In [1]: import numpy as np

In [2]: from numpy import linalg as LA

In [3]: np.set_printoptions(precision=2, suppress=True, linewidth=120, sign=" ")

In [4]: def rd(a):
   ...:     return np.round(a, 2) + 0
   ...: 

In [5]: arr = np.load("sample3.npy")

In [6]: arr
Out[6]: 
array([[-3.,  1.,  0.],
       [ 0., -3.,  1.],
       [ 0.,  0., -3.]])

In [7]: other = np.array([[4, 2], [0, 9]])

In [8]: cent = np.kron(other, arr)

In [9]: LA.matrix_rank(cent)
Out[9]: np.int64(6)

In [10]: rd(LA.norm(cent, 2)), rd(LA.norm(other, 2) * LA.norm(arr, 2))
Out[10]: (np.float64(34.71), np.float64(34.71))

In [11]: q, V = LA.qr(arr[:, :2])[0], LA.qr(arr[:, 2:])[0]

In [12]: s = LA.svd(q.T @ V, compute_uv=False)

In [13]: rd(s)
Out[13]: array([ 0.32])

In [14]: rd(LA.norm(q @ q.T - V @ V.T, 2))
Out[14]: np.float64(1.0)

In [15]: rd(np.degrees(np.arccos(s.clip(0, 1))))
Out[15]: array([ 71.57])

In [16]: left, s, VT = LA.svd(arr, full_matrices=False)

In [17]: np.abs(left[:, 0]).round(6).argmax()
Out[17]: np.int64(1)

In [18]: rd(VT @ VT.T)
Out[18]: 
array([[ 1.,  0.,  0.],
       [ 0.,  1.,  0.],
       [ 0.,  0.,  1.]])

In [19]: rd(np.cumsum(s ** 2) / np.sum(s ** 2))
Out[19]: array([ 0.48,  0.81,  1.  ])

In [20]: rd(left.T @ arr @ VT.T)
Out[20]: 
array([[ 3.75,  0.  ,  0.  ],
       [ 0.  ,  3.08,  0.  ],
       [ 0.  ,  0.  ,  2.34]])

In [21]: rd(np.sqrt((s ** 2).sum())), rd(LA.norm(arr))
Out[21]: (np.float64(5.39), np.float64(5.39))

In [22]: r0 = np.array([1, -2, 0])

In [23]: other = arr + np.outer(r0, np.eye(3)[2])

In [24]: rd(LA.det(other) / LA.det(arr)), rd(1 + LA.solve(arr, r0)[2])
Out[24]: (np.float64(1.0), np.float64(1.0))

In [25]: other = arr / LA.norm(arr, axis=1, keepdims=True)

In [26]: G = other @ other.T

In [27]: rd(G)
Out[27]: 
array([[ 1.  , -0.3 ,  0.  ],
       [-0.3 ,  1.  , -0.32],
       [ 0.  , -0.32,  1.  ]])

In [28]: (np.abs(G) > 0.9).astype(int)
Out[28]: 
array([[ 1,  0,  0],
       [ 0,  1,  0],
       [ 0,  0,  1]])

In [29]: np.degrees(np.arccos(np.clip(G[0, 2], -1, 1)))
Out[29]: np.float64(90.0)

In [30]: (G - 2 * np.eye(3)).round(6).argmax(axis=1)
Out[30]: array([ 2,  0,  0])

In [31]: rd(G[0])
Out[31]: array([ 1. , -0.3,  0. ])

In [32]: np.argwhere(np.triu(np.abs(G) > 0.95, 1))
Out[32]: array([], shape=(0, 2), dtype=int64)

In [33]: J = np.array([[2, 3, 4], [5, 6, 7], [8, 9, 10]])

In [34]: # null space of dimension 1

In [35]: rank = LA.matrix_rank(J)

In [36]: rank
Out[36]: np.int64(2)

In [37]: null = LA.svd(J)[2][rank:].T

In [38]: [int(LA.matrix_rank(np.delete(J, i, axis=0))) for i in range(3)]
Out[38]: [2, 2, 2]

In [39]: rd(null[:, 0] / null[np.abs(null[:, 0]).round(6).argmax(), 0])
Out[39]: array([-0.5,  1. , -0.5])

In [40]: [int(LA.matrix_rank(J[:, :j + 1])) for j in range(3)]
Out[40]: [1, 2, 2]

In [41]: LA.matrix_rank(J.T @ J), LA.matrix_rank(J @ J.T)
Out[41]: (np.int64(2), np.int64(2))

In [42]: rd(J @ null)
Out[42]: 
array([[ 0.],
       [ 0.],
       [ 0.]])

In [43]: np.allclose(J @ null, 0)
Out[43]: True

In [44]: rd(null @ null.T)
Out[44]: 
array([[ 0.17, -0.33,  0.17],
       [-0.33,  0.67, -0.33],
       [ 0.17, -0.33,  0.17]])

In [45]: rd(J @ LA.pinv(J) @ J)
Out[45]: 
array([[  2.,   3.,   4.],
       [  5.,   6.,   7.],
       [  8.,   9.,  10.]])

In [46]: LA.lstsq(J[:-1].T, J[-1])[2]
Out[46]: np.int32(2)

In [47]: def softmax(z):
    ...:     e = np.exp(z - z.max(axis=-1, keepdims=True))
    ...:     return e / e.sum(axis=-1, keepdims=True)
    ...: 

In [48]: rd(softmax(J[0]))
Out[48]: array([ 0.09,  0.24,  0.67])

In [49]: rd(softmax(J).sum(axis=1))
Out[49]: array([ 1.,  1.,  1.])

In [50]: rd(softmax(J[0] + 5))
Out[50]: array([ 0.09,  0.24,  0.67])

In [51]: att = J @ J.T / np.sqrt(3)

In [52]: rd(softmax(att))
Out[52]: 
array([[ 0.,  0.,  1.],
       [ 0.,  0.,  1.],
       [ 0.,  0.,  1.]])

In [53]: rd(softmax(att + np.triu(np.full(att.shape, -np.inf), 1)))
Out[53]: 
array([[ 1.,  0.,  0.],
       [ 0.,  1.,  0.],
       [ 0.,  0.,  1.]])

In [54]: X = np.loadtxt("block18.csv", delimiter=",")

In [55]: rd(X)
Out[55]: 
array([[ 0.36,  0.18,  0.45],
       [ 0.23,  0.38,  0.38],
       [ 0.  ,  0.5 ,  0.5 ]])

In [56]: # row-stochastic, so 1 is an eigenvalue

In [57]: rd(LA.norm(X, axis=1))
Out[57]: array([ 0.61,  0.59,  0.71])

In [58]: rd(X[0] @ X[2])
Out[58]: np.float64(0.32)

In [59]: rd(LA.norm(X, "nuc"))
Out[59]: np.float64(1.47)

In [60]: rd(LA.norm(X, 1)), rd(LA.norm(X, np.inf))
Out[60]: (np.float64(1.34), np.float64(1.0))

In [61]: rng = np.random.default_rng(4120)

In [62]: lab = rng.permutation(3)

In [63]: other = X[:, lab] * rng.choice([-1, 1], 3)

In [64]: rd(other)
Out[64]: 
array([[-0.45,  0.36,  0.18],
       [-0.38,  0.23,  0.38],
       [-0.5 ,  0.  ,  0.5 ]])

In [65]: left, _, VT = LA.svd(X.T @ other)

In [66]: rd(left @ VT)
Out[66]: 
array([[ 0.,  1.,  0.],
       [ 0.,  0.,  1.],
       [-1.,  0.,  0.]])

In [67]: F = np.load("m.npy")

In [68]: F
Out[68]: 
array([[-2,  2, -1],
       [-1, -2,  2],
       [ 2, -1, -2]])

In [69]: rd(LA.det(F[::-1]))
Out[69]: np.float64(13.0)

In [70]: rd(LA.det(F.T))
Out[70]: np.float64(-13.0)

In [71]: F @ (-1.0) ** np.arange(3)
Out[71]: array([-5.,  3.,  1.])

In [72]: (F @ F)[0]
Out[72]: array([ 0, -7,  8])

In [73]: rd(np.sort(np.abs(np.fft.fft(F[0])))), rd(np.sort(LA.svd(F, compute_uv=False)))
Out[73]: (array([ 1.  ,  3.61,  3.61]), array([ 1.  ,  3.61,  3.61]))

In [74]: np.allclose(F @ F.T, F.T @ F)
Out[74]: True

In [75]: hat = np.triu(np.array([[2, -1, -2], [0, -1, -2], [-2, -2, 0]]), 1) + np.eye(3)

In [76]: other = hat @ F @ LA.inv(hat)

In [77]: rd(LA.det(other))
Out[77]: np.float64(-13.0)

In [78]: other
Out[78]: 
array([[ -5.,   1.,  -7.],
       [ -5.,  -5., -14.],
       [  2.,   1.,   4.]])

In [79]: hat @ F - F @ hat
Out[79]: 
array([[-3.,  2.,  2.],
       [-4.,  1., -2.],
       [ 0.,  2.,  2.]])

In [80]: rd(LA.det(F))
Out[80]: np.float64(-13.0)

In [81]: LA.matrix_power(F, 3)
Out[81]: 
array([[ 23,   6, -30],
       [-30,  23,   6],
       [  6, -30,  23]])

In [82]: np.allclose(F @ F.T, F.T @ F)
Out[82]: True

In [83]: rd(np.sort(np.abs(LA.eigvals(F))))
Out[83]: array([ 1.  ,  3.61,  3.61])

In [84]: assert F == F.T
Traceback (most recent call last):
  Cell In[84], line 1
    assert F == F.T
ValueError: The truth value of an array with more than one element is ambiguous. Use a.any() or a.all()


In [85]: np.trace(F)
Out[85]: np.int64(-6)

In [86]: lab = rng.permutation(3)

In [87]: lab
Out[87]: array([ 2,  1,  0])

In [88]: other = F[lab][:, lab]

In [89]: np.trace(other)
Out[89]: np.int64(-6)

In [90]: rd(LA.det(other)), rd(LA.det(F[lab]))
Out[90]: (np.float64(-13.0), np.float64(13.0))

In [91]: rd(np.sort(np.abs(LA.eigvals(other))))
Out[91]: array([ 1.  ,  3.61,  3.61])

In [92]: other
Out[92]: 
array([[-2, -1,  2],
       [ 2, -2, -1],
       [-1,  2, -2]])

In [93]: W0 = rng.normal(size=(22, 3)) + 5 * np.array([4, 4, 9])

In [94]: rd(W0)
Out[94]: 
array([[ 18.59,  20.43,  44.85],
       [ 19.03,  18.78,  46.15],
       [ 20.35,  20.66,  45.56],
       [ 20.02,  20.26,  44.62],
       [ 18.48,  18.73,  44.75],
       [ 21.9 ,  21.54,  43.4 ],
       [ 19.73,  18.93,  47.09],
       [ 18.53,  19.04,  46.17],
       [ 17.88,  19.35,  43.43],
       [ 18.97,  19.39,  44.13],
       [ 20.11,  19.16,  45.25],
       [ 18.51,  20.48,  45.  ],
       [ 18.89,  18.94,  45.37],
       [ 21.36,  19.13,  44.08],
       [ 20.68,  18.69,  44.36],
       [ 19.23,  19.73,  43.13],
       [ 17.81,  20.05,  46.65],
       [ 19.88,  19.3 ,  44.31],
       [ 19.49,  21.07,  45.31],
       [ 18.62,  19.46,  45.75],
       [ 19.89,  17.12,  46.76],
       [ 19.05,  19.92,  43.66]])

In [95]: other = np.c_[W0[:, :2] @ np.array([[9, 9], [4, 2]]), np.array([-7, -5, -1, -4, 1, 5, 9, -9, -7, 0, -8, 2, 8, 2, 1, 8, -6, -2, -2, -1, -5, 8])]

In [96]: rd(other)
Out[96]: 
array([[249.01, 208.14,  -7.  ],
       [246.4 , 208.85,  -5.  ],
       [265.76, 224.43,  -1.  ],
       [261.26, 220.74,  -4.  ],
       [241.24, 203.78,   1.  ],
       [283.25, 240.18,   5.  ],
       [253.31, 215.46,   9.  ],
       [242.97, 204.89,  -9.  ],
       [238.31, 199.61,  -7.  ],
       [248.26, 209.48,   0.  ],
       [257.63, 219.32,  -8.  ],
       [248.5 , 207.54,   2.  ],
       [245.75, 207.87,   8.  ],
       [268.75, 230.5 ,   2.  ],
       [260.87, 223.49,   1.  ],
       [251.98, 212.52,   8.  ],
       [240.51, 200.42,  -6.  ],
       [256.13, 217.52,  -2.  ],
       [259.71, 217.56,  -2.  ],
       [245.4 , 206.48,  -1.  ],
       [247.53, 213.28,  -5.  ],
       [251.12, 211.27,   8.  ]])

In [97]: rd(LA.lstsq(W0, other[:, 0])[0])
Out[97]: array([ 9.,  4.,  0.])

In [98]: rd(LA.norm(LA.qr(W0)[0].T @ other, axis=0) ** 2 / ((other ** 2).sum(axis=0) + 1e-12))
Out[98]: array([ 1.  ,  1.  ,  0.13])

In [99]: x = np.array([-9, -4, 0])

In [100]: rhs = W0 @ x

In [101]: rd(LA.solve(W0.T @ W0, W0.T @ rhs))
Out[101]: array([-9., -4.,  0.])

In [102]: rd(LA.lstsq(W0, rhs)[0])
Out[102]: array([-9., -4.,  0.])

In [103]: rd(LA.pinv(W0) @ W0)
Out[103]: 
array([[ 1.,  0.,  0.],
       [ 0.,  1.,  0.],
       [ 0.,  0.,  1.]])

In [104]: rd(rhs)
Out[104]: 
array([-249.01, -246.4 , -265.76, -261.26, -241.24, -283.25, -253.31, -242.97, -238.31, -248.26, -257.63, -248.5 ,
       -245.75, -268.75, -260.87, -251.98, -240.51, -256.13, -259.71, -245.4 , -247.53, -251.12])

In [105]: rhs = rhs + 0.1 * rng.normal(size=22)

In [106]: rd(rhs)
Out[106]: 
array([-249.05, -246.53, -265.78, -261.13, -241.41, -283.15, -253.36, -242.94, -238.49, -248.2 , -257.5 , -248.42,
       -245.77, -268.85, -260.83, -252.05, -240.39, -256.14, -259.73, -245.33, -247.5 , -250.98])

In [107]: b, *_ = LA.lstsq(W0, rhs)

In [108]: [round(float(LA.norm(LA.solve(W0.T @ W0 + lam * np.eye(3), W0.T @ rhs))), 2) for lam in (0, 1, 10, 100)]
Out[108]: [9.84, 9.6, 8.08, 5.22]

In [109]: rd(b)
Out[109]: array([-9.  , -3.99, -0.01])

In [110]: data = np.load("dump.npy")

In [111]: data
Out[111]: 
array([[ 1.1 , -1.49, -2.4 ],
       [-0.94,  2.53, -0.37],
       [-0.79,  0.93, -2.6 ],
       [ 4.11, -0.47, -1.12]])

In [112]: r0, r1 = data[2], data[0]

In [113]: rd(r0 @ r0)
Out[113]: np.float64(8.25)

In [114]: rd(r0 @ r1)
Out[114]: np.float64(3.99)

In [115]: p = (r0 @ r1) / (r0 @ r0) * r0

In [116]: LA.matrix_rank(np.outer(r0, r1))
Out[116]: np.int64(1)

In [117]: other = np.c_[data[:, :1] @ np.array([[-1]]), np.array([1, 2, 0, 2])]

In [118]: other
Out[118]: 
array([[-1.1 ,  1.  ],
       [ 0.94,  2.  ],
       [ 0.79,  0.  ],
       [-4.11,  2.  ]])

In [119]: rd(LA.lstsq(data, other[:, 0])[0])
Out[119]: array([-1.,  0.,  0.])

In [120]: LA.matrix_rank(np.c_[data, other])
Out[120]: np.int64(4)

In [121]: x = np.array([3, 9, 9])

In [122]: rhs = data @ x

In [123]: rd(LA.solve(data.T @ data, data.T @ rhs))
Out[123]: array([ 3.,  9.,  9.])

In [124]: rd(LA.lstsq(data, rhs)[0])
Out[124]: array([ 3.,  9.,  9.])

In [125]: try:
     ...:     LA.solve(data, rhs)
     ...: except LA.LinAlgError as e:
     ...:     print(e)
     ...: 
Last 2 dimensions of the array must be square

In [126]: rhs = rhs + 0.05 * rng.normal(size=4)

In [127]: rd(rhs)
Out[127]: array([-31.65,  16.62, -17.41,  -1.93])

In [128]: b, *_ = LA.lstsq(data, rhs)

In [129]: rd(b)
Out[129]: array([ 3.01,  8.99,  8.99])

In [130]: cent = np.sign(np.array([[1, 1, 1], [0, 3, 2], [3, 0, 3]]))

In [131]: other = (np.tril(cent, -1) + np.eye(3)) @ (np.triu(cent, 1) + np.eye(3))

In [132]: ev = np.array([6, 4, 1])

In [133]: m1 = np.rint(other * ev @ LA.inv(other)) + 0

In [134]: m1
Out[134]: 
array([[ 9., -2., -3.],
       [ 3.,  4., -3.],
       [ 8., -2., -2.]])

In [135]: rd(LA.matrix_power(m1, 3))
Out[135]: 
array([[ 279., -152.,  -63.],
       [  63.,   64.,  -63.],
       [ 278., -152.,  -62.]])

In [136]: assert m1 == m1.T
Traceback (most recent call last):
  Cell In[136], line 1
    assert m1 == m1.T
ValueError: The truth value of an array with more than one element is ambiguous. Use a.any() or a.all()


In [137]: (m1 - m1.T) / 2
Out[137]: 
array([[ 0. , -2.5, -5.5],
       [ 2.5,  0. , -0.5],
       [ 5.5,  0.5,  0. ]])

In [138]: (m1 + m1.T) / 2
Out[138]: 
array([[ 9. ,  0.5,  2.5],
       [ 0.5,  4. , -2.5],
       [ 2.5, -2.5, -2. ]])

In [139]: LA.determinant(m1)
Traceback (most recent call last):
  Cell In[139], line 1
    LA.determinant(m1)
AttributeError: module 'numpy.linalg' has no attribute 'determinant'


In [140]: np.allclose(m1, m1.T)
Out[140]: False
